>>> import numpy as np
>>> np.set_printoptions(suppress=True, linewidth=120)
>>> rd = lambda a: np.round(a, 2) + 0
>>> W0 = np.load("x.npy")
>>> rd(W0)
array([[-0.14,  0.99],
       [ 0.99,  0.14]])
>>> x = np.array([5, 0])
>>> rhs = W0 @ x
>>> rd(rhs)
array([-0.71,  4.95])
>>> rd(np.linalg.solve(W0, rhs + W0[:, 1]))
array([5., 1.])
>>> rd(np.linalg.solve(W0, 4 * rhs))
array([20.,  0.])
>>> rd(W0 @ W0.T)
array([[1., 0.],
       [0., 1.]])
>>> rd(np.linalg.pinv(W0))
array([[-0.14,  0.99],
       [ 0.99,  0.14]])
>>> rd(W0[:, 0] @ W0[:, 1])
np.float64(0.0)
>>> rd(np.linalg.svd(W0, compute_uv=False))
array([1., 1.])
>>> x = np.array([1, 0])
>>> rd(np.linalg.inv(W0))
array([[-0.14,  0.99],
       [ 0.99,  0.14]])
>>> rd(np.sort(np.abs(np.degrees(np.angle(np.linalg.eigvals(W0))))))
array([  0., 180.])
>>> th = np.radians(135)
>>> R = np.eye(2)
>>> R[0, 0] = R[1, 1] = np.cos(th)
>>> R[0, 1], R[1, 0] = -np.sin(th), np.sin(th)
>>> rd(R)
array([[-0.71, -0.71],
       [ 0.71, -0.71]])
>>> out = W0 @ R.T
>>> rd(out)
array([[-0.6, -0.8],
       [-0.8,  0.6]])
>>> np.allclose(W0 @ W0.T, out @ out.T)
True
>>> rd(np.linalg.svd(W0, compute_uv=False)), rd(np.linalg.svd(out, compute_uv=False))
(array([1., 1.]), array([1., 1.]))
>>> M = np.loadtxt("block9.csv", delimiter=",")
>>> M
array([[ 41., -11., -41., -20.],
       [-11.,  18.,   6.,  -7.],
       [-41.,   6.,  66.,  35.],
       [-20.,  -7.,  35.,  25.]])
>>> rng = np.random.default_rng(887)
>>> lab = rng.permutation(4)
>>> lab
array([1, 2, 3, 0])
>>> out = M[lab][:, lab]
>>> rd(np.sort(np.abs(np.linalg.eigvals(out))))
array([  0.  ,   7.83,  27.26, 114.92])
>>> np.diag(out)
array([18., 66., 25., 41.])
>>> rd(np.linalg.det(out)), rd(np.linalg.det(M[lab]))
(np.float64(0.0), np.float64(0.0))
>>> th = np.radians(36)
>>> R = np.eye(4)
>>> R[2, 2] = R[3, 3] = np.cos(th)
>>> R[2, 3], R[3, 2] = -np.sin(th), np.sin(th)
>>> rd(R)
array([[ 1.  ,  0.  ,  0.  ,  0.  ],
       [ 0.  ,  1.  ,  0.  ,  0.  ],
       [ 0.  ,  0.  ,  0.81, -0.59],
       [ 0.  ,  0.  ,  0.59,  0.81]])
>>> out = M @ R.T
>>> rd(np.linalg.det(R)), rd(np.trace(R))
(np.float64(1.0), np.float64(3.62))
>>> rd(out)
array([[ 41.  , -11.  , -21.41, -40.28],
       [-11.  ,  18.  ,   8.97,  -2.14],
       [-41.  ,   6.  ,  32.82,  67.11],
       [-20.  ,  -7.  ,  13.62,  40.8 ]])
>>> rd(np.linalg.svd(M, compute_uv=False)), rd(np.linalg.svd(out, compute_uv=False))
(array([114.92,  27.26,   7.83,   0.  ]), array([114.92,  27.26,   7.83,   0.  ]))
>>> np.allclose(np.linalg.norm(M, axis=1), np.linalg.norm(out, axis=1))
True
>>> m1 = np.loadtxt("test19.csv", delimiter=",")
>>> m1
array([[ 1.1 , -1.2 , -3.5 ],
       [-0.9 ,  1.6 ,  4.58],
       [ 0.7 ,  0.9 ,  2.6 ],
       [ 1.3 ,  0.2 ,  0.6 ],
       [-0.5 , -0.6 , -1.9 ],
       [ 0.2 , -0.6 , -1.64],
       [ 0.1 ,  0.5 ,  1.39],
       [ 0.6 , -0.4 , -1.12],
       [-1.  , -0.8 , -2.35],
       [ 0.2 ,  0.5 ,  1.67],
       [-1.1 , -0.6 , -1.83],
       [ 1.2 ,  0.9 ,  2.67],
       [ 0.4 , -0.8 , -2.31]])
>>> rd(np.linalg.norm(m1, 2) / np.linalg.norm(m1))
np.float64(0.95)
>>> round(np.log10(np.linalg.cond(m1)))
2
>>> np.argsort(-np.linalg.norm(m1, axis=0).round(6), kind="stable")[:3]
array([2, 0, 1])
>>> np.linalg.cond(m1) > 100
np.False_
>>> rd(np.abs(np.linalg.svd(m1)[2][-1]))
array([0.02, 0.95, 0.32])
>>> np.linalg.matrix_rank(m1, rtol=0.1)
np.int64(2)
